% ipython --no-banner

In [1]: import numpy as np

In [2]: import numpy.linalg as la

In [3]: np.set_printoptions(precision=3, suppress=True, linewidth=100, floatmode="fixed")

In [4]: data = np.load("sample1.npy")

In [5]: data
Out[5]: 
array([[2, 0, 0, 2],
       [2, 1, 0, 2],
       [0, 0, 1, 0],
       [1, 0, 0, 1]])

In [6]: np.sort(la.eigvals(data).real)
Out[6]: array([0.000, 1.000, 1.000, 3.000])

In [7]: data @ data
Out[7]: 
array([[6, 0, 0, 6],
       [8, 1, 0, 8],
       [0, 0, 1, 0],
       [3, 0, 0, 3]])

In [8]: (data != 0).astype(int)
Out[8]: 
array([[1, 0, 0, 1],
       [1, 1, 0, 1],
       [0, 0, 1, 0],
       [1, 0, 0, 1]])

In [9]: E = np.array([[-2.0, -3.0, 0.0, 0.0],
   ...:     [-3.0, 5.0, -3.0, 0.0],
   ...:     [0.0, -3.0, 0.0, -3.0],
   ...:     [0.0, 0.0, -3.0, 7.0]])

In [10]: vals, V = la.eigvalsh(E)
Traceback (most recent call last):
  Cell In[10], line 1
    vals, V = la.eigvalsh(E)
ValueError: too many values to unpack (expected 2)


In [11]: vals, V = la.eigh(E)

In [12]: np.unique(vals.round(6) + 0, return_counts=True)[1]
Out[12]: array([1, 1, 1, 1])

In [13]: np.abs(V[:, -1])
Out[13]: array([0.128, 0.454, 0.425, 0.772])

In [14]: la.eigvalsh(E @ E)
Out[14]: array([ 2.119, 13.340, 41.677, 74.864])

In [15]: la.svd(E, compute_uv=False)
Out[15]: array([8.652, 6.456, 3.652, 1.456])

In [16]: np.abs(V[:, -1]).round(6).argmax()
Out[16]: np.int64(3)

In [17]: vals
Out[17]: array([-3.652, -1.456,  6.456,  8.652])

In [18]: la.eigvalsh(E + 4 * np.eye(4))
Out[18]: array([ 0.348,  2.544, 10.456, 12.652])

In [19]: np.round(V @ np.diag(vals) @ V.T, 3) + 0
Out[19]: 
array([[-2.000, -3.000,  0.000,  0.000],
       [-3.000,  5.000, -3.000,  0.000],
       [ 0.000, -3.000,  0.000, -3.000],
       [ 0.000,  0.000, -3.000,  7.000]])

In [20]: np.round(V.T @ V, 3) + 0
Out[20]: 
array([[1.000, 0.000, 0.000, 0.000],
       [0.000, 1.000, 0.000, 0.000],
       [0.000, 0.000, 1.000, 0.000],
       [0.000, 0.000, 0.000, 1.000]])
